In [1]: import numpy as np

In [2]: from numpy import linalg as LA

In [3]: np.set_printoptions(precision=1, suppress=True, linewidth=120, legacy="1.25")

In [4]: X = np.load("case8.npy")

In [5]: X
Out[5]: 
array([[-3, -2, -1,  0,  1,  2,  3],
       [ 4,  5,  6,  7,  8,  9, 10],
       [11, 12, 13, 14, 15, 16, 17],
       [18, 19, 20, 21, 22, 23, 24],
       [25, 26, 27, 28, 29, 30, 31]])

In [6]: rank = LA.matrix_rank(X)

In [7]: rank
Out[7]: 2

In [8]: N = LA.svd(X)[2][rank:].T

In [9]: LA.matrix_rank(X.T @ X), LA.matrix_rank(X @ X.T)
Out[9]: (2, 2)

In [10]: np.round(N @ N.T, 1) + 0
Out[10]: 
array([[ 0.5, -0.4, -0.2, -0.1,  0. ,  0.1,  0.2],
       [-0.4,  0.7, -0.2, -0.1, -0.1,  0. ,  0.1],
       [-0.2, -0.2,  0.8, -0.1, -0.1, -0.1,  0. ],
       [-0.1, -0.1, -0.1,  0.9, -0.1, -0.1, -0.1],
       [ 0. , -0.1, -0.1, -0.1,  0.8, -0.2, -0.2],
       [ 0.1,  0. , -0.1, -0.1, -0.2,  0.7, -0.4],
       [ 0.2,  0.1,  0. , -0.1, -0.2, -0.4,  0.5]])

In [11]: [int(LA.matrix_rank(X[:i])) for i in range(1, len(X) + 1)]
Out[11]: [1, 2, 2, 2, 2]

In [12]: x0 = np.array([2, -3, 0, -3, 2, 1, 1])

In [13]: X @ x0
Out[13]: array([7, 7, 7, 7, 7])

In [14]: X @ (2 * x0)
Out[14]: array([14, 14, 14, 14, 14])

In [15]: np.sign((X @ x0).round(6))
Out[15]: array([1, 1, 1, 1, 1])

In [16]: [round(float(x), 1) for x in LA.svd(X, compute_uv=False)[:3]]
Out[16]: [101.9, 6.8, 0.0]

In [17]: LA.matrix_rank(X, rtol=0.1)
Out[17]: 1

In [18]: np.argsort(-LA.norm(X, axis=0).round(6), kind="stable")[:3]
Out[18]: array([6, 5, 4])

In [19]: np.round(LA.norm(X, 2) / LA.norm(X), 1)
Out[19]: 1.0

In [20]: mat = np.array([[0, 3, 16, 7, 8],
    ...:     [3, 8, 10, 6, 10],
    ...:     [16, 10, 16, 9, 5],
    ...:     [7, 6, 9, 14, 10],
    ...:     [8, 10, 5, 10, 16]])

In [21]: mat
Out[21]: 
array([[ 0,  3, 16,  7,  8],
       [ 3,  8, 10,  6, 10],
       [16, 10, 16,  9,  5],
       [ 7,  6,  9, 14, 10],
       [ 8, 10,  5, 10, 16]])

In [22]: q, V = LA.qr(mat[:, :3])[0], LA.qr(mat[:, 3:])[0]

In [23]: sv = LA.svd(q.T @ V, compute_uv=False)

In [24]: sv
Out[24]: array([1. , 0.8])

In [25]: r0 = np.array([1, 2, 1, 1, 0])

In [26]: M2 = mat + np.outer(r0, np.eye(5)[4])

In [27]: LA.matrix_rank(LA.inv(M2) - LA.inv(mat), tol=1e-8)
Out[27]: 1

In [28]: LA.matrix_rank(M2 - mat)
Out[28]: 1

In [29]: w, V = LA.eigvalsh(mat)
ValueError: too many values to unpack (expected 2)


In [30]: w, V = LA.eigh(mat)

In [31]: LA.svd(mat, compute_uv=False)
Out[31]: array([45.6, 12.7, 11.6,  5.9,  1.5])

In [32]: np.abs(V[:, -1]).round(6).argmax()
Out[32]: 2

In [33]: LA.eigvalsh(mat + 4 * np.eye(5))
Out[33]: array([-7.6,  5.5,  9.9, 16.7, 49.6])

In [34]: np.round(V @ np.diag(w) @ V.T, 1) + 0
Out[34]: 
array([[ 0.,  3., 16.,  7.,  8.],
       [ 3.,  8., 10.,  6., 10.],
       [16., 10., 16.,  9.,  5.],
       [ 7.,  6.,  9., 14., 10.],
       [ 8., 10.,  5., 10., 16.]])

In [35]: LA.eigvalsh(mat @ mat)
Out[35]: array([   2.2,   34.4,  135.5,  162. , 2078. ])

In [36]: np.unique(w.round(6) + 0, return_counts=True)[1]
Out[36]: array([1, 1, 1, 1, 1])

In [37]: np.round(V.T @ mat @ V, 1) + 0
Out[37]: 
array([[-11.6,   0. ,   0. ,   0. ,   0. ],
       [  0. ,   1.5,   0. ,   0. ,   0. ],
       [  0. ,   0. ,   5.9,   0. ,   0. ],
       [  0. ,   0. ,   0. ,  12.7,   0. ],
       [  0. ,   0. ,   0. ,   0. ,  45.6]])

In [38]: w, V = LA.eig(mat)

In [39]: w
Out[39]: array([ 45.6, -11.6,  12.7,   1.5,   5.9])

In [40]: np.round(mat @ V[:, 0] - w[0] * V[:, 0], 1) + 0
Out[40]: array([0., 0., 0., 0., 0.])

In [41]: w, V = LA.eigh(mat)

In [42]: x0 = np.array([-2, 2, 1, 1, 2])

In [43]: V * np.abs(w) @ V.T
Out[43]: 
array([[14.6,  7.7,  6.7,  6.8,  3.8],
       [ 7.7,  9.5,  7. ,  5.9,  8.7],
       [ 6.7,  7. , 22. ,  9.1,  7.7],
       [ 6.8,  5.9,  9.1, 14. , 10.1],
       [ 3.8,  8.7,  7.7, 10.1, 17.2]])

In [44]: x0 @ mat @ x0 / (x0 @ x0), np.round(w[0], 1), round(w[-1], 1)
Out[44]: (12.0, -11.6, 45.6)

In [45]: J = np.diag(10 * np.array([2, -3, -5, -3, -5, -1, -2, 1, -2])) + np.array([[0, 1, 2, -1, 2, -1, -2, -1, -1],
    ...:     [-2, -1, -2, -2, 2, 1, 1, 1, 0],
    ...:     [2, -1, 0, 0, 0, -1, 0, 1, -1],
    ...:     [2, 0, 0, -2, 1, -2, -1, -1, -2],
    ...:     [-1, -2, 1, -1, -2, -1, 1, -1, 0],
    ...:     [1, 2, 2, 2, 2, 0, 2, -2, -2],
    ...:     [2, 2, -2, 1, 1, 0, -1, 2, 0],
    ...:     [1, 0, -2, 2, -2, 2, -2, -2, 0],
    ...:     [2, -1, -2, -2, 2, 2, -1, -2, 0]])

In [46]: J
Out[46]: 
array([[ 20,   1,   2,  -1,   2,  -1,  -2,  -1,  -1],
       [ -2, -31,  -2,  -2,   2,   1,   1,   1,   0],
       [  2,  -1, -50,   0,   0,  -1,   0,   1,  -1],
       [  2,   0,   0, -32,   1,  -2,  -1,  -1,  -2],
       [ -1,  -2,   1,  -1, -52,  -1,   1,  -1,   0],
       [  1,   2,   2,   2,   2, -10,   2,  -2,  -2],
       [  2,   2,  -2,   1,   1,   0, -21,   2,   0],
       [  1,   0,  -2,   2,  -2,   2,  -2,   8,   0],
       [  2,  -1,  -2,  -2,   2,   2,  -1,  -2, -20]])

In [47]: x0 = np.array([0, -1, 0, 0, 3, -2, 0, -1, 0])

In [48]: h = np.maximum(J @ x0, 0)

In [49]: np.tanh(J @ x0)
Out[49]: array([ 1. ,  1. ,  1. ,  1. , -1. ,  1. , -0.8, -1. ,  1. ])

In [50]: np.flatnonzero(h > 1e-9)
Out[50]: array([0, 1, 2, 3, 5, 8])

In [51]: np.maximum(J @ x0, 0) - np.maximum(-J @ x0, 0)
Out[51]: array([   8,   34,    2,    8, -151,   26,   -1,  -18,    5])

In [52]: J * (h > 1e-9)[:, None]
Out[52]: 
array([[ 20,   1,   2,  -1,   2,  -1,  -2,  -1,  -1],
       [ -2, -31,  -2,  -2,   2,   1,   1,   1,   0],
       [  2,  -1, -50,   0,   0,  -1,   0,   1,  -1],
       [  2,   0,   0, -32,   1,  -2,  -1,  -1,  -2],
       [  0,   0,   0,   0,   0,   0,   0,   0,   0],
       [  1,   2,   2,   2,   2, -10,   2,  -2,  -2],
       [  0,   0,   0,   0,   0,   0,   0,   0,   0],
       [  0,   0,   0,   0,   0,   0,   0,   0,   0],
       [  2,  -1,  -2,  -2,   2,   2,  -1,  -2, -20]])
